% python3 -q
>>> import numpy as np
>>> from numpy import linalg as LA
>>> np.set_printoptions(precision=4, suppress=True, linewidth=100, floatmode="fixed")
>>> A = np.load("data.npy")
>>> A
array([[4.0000, 3.0000, 3.0000, 3.0000],
       [3.0000, 4.0000, 3.0000, 3.0000],
       [3.0000, 3.0000, 4.0000, 3.0000],
       [3.0000, 3.0000, 3.0000, 4.0000]])
>>> f = np.array([2, -1])
>>> np.array([np.convolve(row, f, "same") for row in A])
array([[8.0000, 2.0000, 3.0000, 3.0000],
       [6.0000, 5.0000, 2.0000, 3.0000],
       [6.0000, 3.0000, 5.0000, 2.0000],
       [6.0000, 3.0000, 3.0000, 5.0000]])
>>> np.correlate(A[1], A[0], "full")
array([ 9.0000, 21.0000, 30.0000, 42.0000, 34.0000, 21.0000, 12.0000])
>>> np.polyval(f, A[1])
array([5.0000, 7.0000, 5.0000, 5.0000])
>>> np.convolve(A[1], f)
array([ 6.0000,  5.0000,  2.0000,  3.0000, -3.0000])
>>> rng = np.random.default_rng(64099)
>>> z = rng.permutation(4)
>>> B = A[:, z] * rng.choice([-1, 1], 4)
>>> B
array([[ 4.0000, -3.0000, -3.0000,  3.0000],
       [ 3.0000, -4.0000, -3.0000,  3.0000],
       [ 3.0000, -3.0000, -4.0000,  3.0000],
       [ 3.0000, -3.0000, -3.0000,  4.0000]])
>>> Uu, _, vt = LA.svd(A.T @ B)
>>> np.round(LA.lstsq(A, B)[0], 4) + 0
array([[ 1.0000,  0.0000,  0.0000,  0.0000],
       [ 0.0000, -1.0000,  0.0000,  0.0000],
       [ 0.0000,  0.0000, -1.0000,  0.0000],
       [ 0.0000,  0.0000,  0.0000,  1.0000]])
>>> np.round(Uu @ vt, 4) + 0
array([[ 1.0000,  0.0000,  0.0000,  0.0000],
       [ 0.0000, -1.0000,  0.0000,  0.0000],
       [ 0.0000,  0.0000, -1.0000,  0.0000],
       [ 0.0000,  0.0000,  0.0000,  1.0000]])
>>> z
array([0, 1, 2, 3])
>>> [round(float(x), 4) for x in LA.svd(B, compute_uv=False)[:3]]
[13.0, 1.0, 1.0]
>>> vals, vecs = LA.eigvalsh(A)
Traceback (most recent call last):
  File "<python-input-19>", line 1, in <module>
    vals, vecs = LA.eigvalsh(A)
    ^^^^^^^^^^
ValueError: too many values to unpack (expected 2)
>>> vals, vecs = LA.eigh(A)
>>> np.abs(vecs[:, -1]).round(6).argmax()
np.int64(0)
>>> vecs @ np.diag(vals) @ vecs.T
array([[4.0000, 3.0000, 3.0000, 3.0000],
       [3.0000, 4.0000, 3.0000, 3.0000],
       [3.0000, 3.0000, 4.0000, 3.0000],
       [3.0000, 3.0000, 3.0000, 4.0000]])
>>> LA.eigvalsh(A @ A)
array([  1.0000,   1.0000,   1.0000, 169.0000])
>>> np.round(vecs.T @ vecs, 4) + 0
array([[1.0000, 0.0000, 0.0000, 0.0000],
       [0.0000, 1.0000, 0.0000, 0.0000],
       [0.0000, 0.0000, 1.0000, 0.0000],
       [0.0000, 0.0000, 0.0000, 1.0000]])
>>> LA.eigvalsh(A + 5 * np.eye(4))
array([ 6.0000,  6.0000,  6.0000, 18.0000])
>>> vals, vecs = LA.eig(A)
>>> np.sort(LA.eigvals(A.T))
array([ 1.0000,  1.0000,  1.0000, 13.0000])
>>> np.sort(LA.eigvals(LA.inv(A)))
array([0.0769, 1.0000, 1.0000, 1.0000])
>>> np.sort(LA.eigvals(A @ A))
array([  1.0000,   1.0000,   1.0000, 169.0000])
>>> data = np.minimum.outer(np.arange(1, 5), np.arange(1, 5)) * 5
>>> data
array([[ 5,  5,  5,  5],
       [ 5, 10, 10, 10],
       [ 5, 10, 15, 15],
       [ 5, 10, 15, 20]])
>>> vals, vecs = LA.eigh(A)
>>> x0 = np.array([-2, -1, 2, -3])
>>> round(x0 @ A @ x0 / (x0 @ x0), 4), round(float(vals[0]), 4), round(float(vals[-1]), 4)
(np.float64(3.6667), 1.0, 13.0)
>>> (np.sign(vecs[:, -1].round(6)) == np.sign(vecs[0, -1].round(6))).astype(int)
array([1, 1, 1, 1])
>>> LA.eigvalsh(A[1:, 1:])
array([ 1.0000,  1.0000, 10.0000])
>>> Lm = LA.cholesky(A)
>>> round(float(np.prod(np.diag(Lm)) ** 2), 4), round(float(LA.det(A)), 4)
(13.0, 13.0)
>>> x0 = np.array([2, 0, -2, -2])
>>> h = np.maximum(data @ x0, 0)
>>> np.maximum(data @ x0, 0) - np.maximum(-data @ x0, 0)
array([-10, -30, -50, -60])
>>> data.T @ h
array([0, 0, 0, 0])
>>> np.flatnonzero(h > 1e-9)
array([], dtype=int64)
>>> np.tanh(data @ x0)
array([-1.0000, -1.0000, -1.0000, -1.0000])
>>> np.maximum(data @ (3 * x0), 0)
array([0, 0, 0, 0])
>>> data * (h > 1e-9)[:, None]
array([[0, 0, 0, 0],
       [0, 0, 0, 0],
       [0, 0, 0, 0],
       [0, 0, 0, 0]])
>>> x0 = np.ones(4)
>>> for _ in range(5):
...     x0 = data @ x0
...     x0 /= LA.norm(x0)
...     print(round(x0 @ data @ x0, 4))
... 
41.4024
41.4536
41.4543
41.4543
41.4543
>>> round(LA.eigvalsh(data)[-1], 4)
np.float64(41.4543)
>>> W0 = np.load("test9.npy")
>>> W0
array([[0, 2],
       [0, 0]])
>>> # row 0 is much longer than the rest
>>> A @ np.ones(4)
array([13.0000, 13.0000, 13.0000, 13.0000])
>>> (A @ A)[0]
array([43.0000, 42.0000, 42.0000, 42.0000])
>>> x0 = np.array([-5, 5])
>>> np.sign((W0 @ x0).round(6))
array([1, 0])
>>> W0 @ np.eye(2)[1]
array([2.0000, 0.0000])
>>> np.allclose(W0[:-1].T @ LA.lstsq(W0[:-1].T, W0[-1])[0], W0[-1])
True
>>> round(float(np.trace(LA.pinv(W0) @ W0)), 4)
1.0
>>> try:
...     LA.inv(W0)
... except LA.LinAlgError as e:
...     print("failed:", e)
... 
failed: Singular matrix
>>> W0 @ LA.pinv(W0) @ W0
array([[0.0000, 2.0000],
       [0.0000, 0.0000]])
>>> J = np.load("case13.npy")
>>> J
array([[-4.3250,  1.8879, -2.8193,  1.3936, -3.2128, -0.3250],
       [-8.6634, -1.5473, -4.1741,  0.9420, -4.1161, -4.6634],
       [ 0.0923,  5.1052, -1.0193,  1.9936, -2.0129,  4.0923],
       [ 1.6689,  4.2069,  2.6929,  3.2310,  0.4619,  5.6689],
       [-4.2315, -0.4824,  0.8763,  2.6254, -0.7491, -0.2315],
       [-3.4000,  2.7417, -2.7126,  1.4291, -3.1418,  0.6000],
       [-8.1587, -2.7119, -1.6701,  1.7766, -2.4467, -4.1587],
       [-6.6722,  0.0268, -3.5485,  1.1505, -3.6990, -2.6722],
       [-7.7536, -1.3687, -3.0774,  1.3075, -3.3849, -3.7536],
       [-7.1295,  0.6120, -5.1122,  0.6293, -4.7415, -3.1295],
       [-0.1401,  1.8068,  3.5796,  3.5265,  1.0531,  3.8599],
       [-0.0847,  4.8870, -0.9576,  2.0141, -1.9717,  3.9153],
       [-0.5412,  3.6726,  0.1793,  2.3931, -1.2138,  3.4588],
       [-6.6842,  0.6472, -4.4970,  0.8343, -4.3314, -2.6842],
       [-2.4692,  2.0310, -0.2504,  2.2499, -1.5002,  1.5308],
       [-4.1553,  1.5224, -2.0165,  1.6612, -2.6777, -0.1553],
       [-4.7938,  2.7426, -4.8045,  0.7318, -4.5364, -0.7938],
       [-6.2551,  1.4390, -5.0412,  0.6529, -4.6941, -2.2551],
       [-6.0794,  1.4976, -4.8655,  0.7115, -4.5770, -2.0794],
       [ 4.3491,  5.5531,  4.6941,  3.8980,  1.7960,  8.3491]])
>>> # rows and columns are dependent
>>> Uu, sig, vt = LA.svd(J)
>>> vecs = vt[:(sig > 1e-8).sum()]
>>> x0 = J[15] + 4 * J[7] + rng.integers(2) * np.eye(6)[1]
>>> x0
array([-30.8439,   1.6297, -16.2105,   6.2632, -17.4737, -10.8439])
>>> LA.matrix_rank(np.vstack([J, x0]))
np.int64(3)
>>> np.allclose(vecs.T @ vecs @ x0, x0)
True
